$ ipython --no-banner

In [1]: import numpy as np

In [2]: np.set_printoptions(precision=2, suppress=True, linewidth=200, sign=" ")

In [3]: def tidy(a):
   ...:     return np.round(a, 2) + 0
   ...: 

In [4]: data = np.array([[3, 0, 0, -4, 0, 5],
   ...:     [0, -2, 0, 0, 0, 0],
   ...:     [0, 0, -2, 0, 0, 0],
   ...:     [2, 0, 0, 1, -1, -1],
   ...:     [5, 0, 0, -3, -5, -1],
   ...:     [0, 0, 0, 5, 0, -1]])

In [5]: np.allclose(data @ data.T, data.T @ data)
Out[5]: False

In [6]: np.linalg.matrix_power(data, 2)
Out[6]: 
array([[  1,   0,   0,   9,   4,  14],
       [  0,   4,   0,   0,   0,   0],
       [  0,   0,   4,   0,   0,   0],
       [  3,   0,   0,  -9,   4,  11],
       [-16,   0,   0, -13,  28,  34],
       [ 10,   0,   0,   0,  -5,  -4]])

In [7]: (data + data.T) / 2
Out[7]: 
array([[ 3. ,  0. ,  0. , -1. ,  2.5,  2.5],
       [ 0. , -2. ,  0. ,  0. ,  0. ,  0. ],
       [ 0. ,  0. , -2. ,  0. ,  0. ,  0. ],
       [-1. ,  0. ,  0. ,  1. , -2. ,  2. ],
       [ 2.5,  0. ,  0. , -2. , -5. , -0.5],
       [ 2.5,  0. ,  0. ,  2. , -0.5, -1. ]])

In [8]: data @ data
Out[8]: 
array([[  1,   0,   0,   9,   4,  14],
       [  0,   4,   0,   0,   0,   0],
       [  0,   0,   4,   0,   0,   0],
       [  3,   0,   0,  -9,   4,  11],
       [-16,   0,   0, -13,  28,  34],
       [ 10,   0,   0,   0,  -5,  -4]])

In [9]: tidy(np.sort(np.linalg.eigvals(data).real))
Out[9]: array([-4.38, -2.  , -2.  , -0.62, -0.62,  3.62])

In [10]: data @ data
Out[10]: 
array([[  1,   0,   0,   9,   4,  14],
       [  0,   4,   0,   0,   0,   0],
       [  0,   0,   4,   0,   0,   0],
       [  3,   0,   0,  -9,   4,  11],
       [-16,   0,   0, -13,  28,  34],
       [ 10,   0,   0,   0,  -5,  -4]])

In [11]: (np.linalg.matrix_power((data != 0) + (data.T != 0) + np.eye(6), 6) > 0).astype(int)
Out[11]: 
array([[ 1,  0,  0,  1,  1,  1],
       [ 0,  1,  0,  0,  0,  0],
       [ 0,  0,  1,  0,  0,  0],
       [ 1,  0,  0,  1,  1,  1],
       [ 1,  0,  0,  1,  1,  1],
       [ 1,  0,  0,  1,  1,  1]])
